$ ipython --no-banner

In [1]: import numpy as np

In [2]: np.set_printoptions(precision=3, suppress=True, linewidth=120)

In [3]: mat = np.array([[1, -1], [1, 0], [1, 1], [1, 2], [1, 3], [1, 4]])

In [4]: x0 = np.array([4, 8])

In [5]: rhs = mat @ x0

In [6]: c, lr = np.zeros(2), 1 / np.linalg.norm(mat, 2) ** 2

In [7]: for i in range(8):
   ...:     c -= lr * mat.T @ (mat @ c - rhs)
   ...:     if i % 2 == 0: print(i, round(np.linalg.norm(mat @ c - rhs), 3))
   ...: 
0 2.16
2 1.784
4 1.473
6 1.216

In [8]: np.round(np.linalg.cond(mat), 3)
Out[8]: np.float64(3.309)

In [9]: c
Out[9]: array([3.402, 8.193])

In [10]: M2 = np.c_[mat[:, :1] @ np.array([[-3]]), np.array([2, 1, 0, 1, 1, 2])]

In [11]: M2
Out[11]: 
array([[-3,  2],
       [-3,  1],
       [-3,  0],
       [-3,  1],
       [-3,  1],
       [-3,  2]])

In [12]: np.linalg.matrix_rank(np.c_[mat, M2])
Out[12]: np.int64(3)

In [13]: m1 = np.loadtxt("sample13.csv", delimiter=",")

In [14]: m1
Out[14]: 
array([[3., 2., 2., 0., 0.],
       [2., 3., 2., 2., 0.],
       [2., 2., 3., 2., 2.],
       [0., 2., 2., 3., 2.],
       [0., 0., 2., 2., 3.]])

In [15]: evals, V = np.linalg.eigh(m1)

In [16]: x0 = np.array([0, 2, -1, 2, 2])

In [17]: x0 @ m1 @ x0
Out[17]: np.float64(47.0)

In [18]: np.abs(m1).sum(axis=1).max(), round(float(np.abs(evals).max()), 3)
Out[18]: (np.float64(11.0), 8.871)

In [19]: round(float(x0 @ m1 @ x0 / (x0 @ x0)), 3), np.round(evals[0], 3), np.round(evals[-1], 3)
Out[19]: (3.615, np.float64(-0.236), np.float64(8.871))

In [20]: V * np.maximum(evals, 0) @ V.T
Out[20]: 
array([[ 3.033,  1.947,  2.   ,  0.053, -0.033],
       [ 1.947,  3.085,  2.   ,  1.915,  0.053],
       [ 2.   ,  2.   ,  3.   ,  2.   ,  2.   ],
       [ 0.053,  1.915,  2.   ,  3.085,  1.947],
       [-0.033,  0.053,  2.   ,  1.947,  3.033]])

In [21]: (np.sign(V[:, -1].round(6)) == np.sign(V[0, -1].round(6))).astype(int)
Out[21]: array([1, 1, 1, 1, 1])

In [22]: np.linalg.eigvalsh(m1[1:, 1:])
Out[22]: array([-0.123,  1.   ,  3.   ,  8.123])
